$ python3 -q
>>> import numpy as np
>>> import numpy.linalg as la
>>> np.set_printoptions(suppress=True, linewidth=100)
>>> rnd = lambda a: np.round(a, 2) + 0
>>> data = np.array([[5, 0, 5, 0, 5, 0],
...     [3, 3, 3, 3, 3, 3],
...     [5, 3, 5, 3, 5, 3],
...     [5, 0, 5, 0, 5, 0],
...     [3, 3, 3, 3, 3, 3],
...     [5, 3, 5, 3, 5, 3]])
>>> la.cond(data) > 100
np.True_
>>> rnd(la.norm(data, 2) / la.norm(data))
np.float64(0.95)
>>> data.sum(axis=1)
array([15, 18, 24, 15, 18, 24])
>>> rnd(la.norm(data))
np.float64(21.49)
>>> data.shape
(6, 6)
>>> rnd(data.mean(axis=0))
array([4.33, 2.  , 4.33, 2.  , 4.33, 2.  ])
>>> np.diff(data, axis=0)
array([[-2,  3, -2,  3, -2,  3],
       [ 2,  0,  2,  0,  2,  0],
       [ 0, -3,  0, -3,  0, -3],
       [-2,  3, -2,  3, -2,  3],
       [ 2,  0,  2,  0,  2,  0]])
>>> la.rank(data)
Traceback (most recent call last):
  File "<python-input-12>", line 1, in <module>
    la.rank(data)
    ^^^^^^^
AttributeError: module 'numpy.linalg' has no attribute 'rank'
>>> data - data[0]
array([[ 0,  0,  0,  0,  0,  0],
       [-2,  3, -2,  3, -2,  3],
       [ 0,  3,  0,  3,  0,  3],
       [ 0,  0,  0,  0,  0,  0],
       [-2,  3, -2,  3, -2,  3],
       [ 0,  3,  0,  3,  0,  3]])
>>> np.count_nonzero(data)
np.int64(30)
>>> data.sum(axis=0)
array([26, 12, 26, 12, 26, 12])
>>> rnd(la.svd(data, compute_uv=False))
array([20.5 ,  6.45,  0.  ,  0.  ,  0.  ,  0.  ])
>>> np.unravel_index(np.abs(data).argmax(), data.shape)
(np.int64(0), np.int64(0))
>>> f, g = data[2], data[5]
>>> f @ g
np.int64(102)
>>> f @ f
np.int64(102)
>>> p = (f @ g) / (f @ f) * f
>>> (g - p) @ f
np.float64(0.0)
>>> p
array([5., 3., 5., 3., 5., 3.])
>>> rnd(la.norm(f + g) ** 2 + la.norm(f - g) ** 2)
np.float64(408.0)
>>> rank = la.matrix_rank(data)
>>> rank
np.int64(2)
>>> ns = la.svd(data)[2][rank:].T
>>> [int(la.matrix_rank(data[:, :j + 1])) for j in range(6)]
[1, 2, 2, 2, 2, 2]
>>> la.matrix_rank(data.T @ data), la.matrix_rank(data @ data.T)
(np.int64(2), np.int64(2))
>>> rnd(data @ ns)
array([[0., 0., 0., 0.],
       [0., 0., 0., 0.],
       [0., 0., 0., 0.],
       [0., 0., 0., 0.],
       [0., 0., 0., 0.],
       [0., 0., 0., 0.]])
>>> ns.shape
(6, 4)
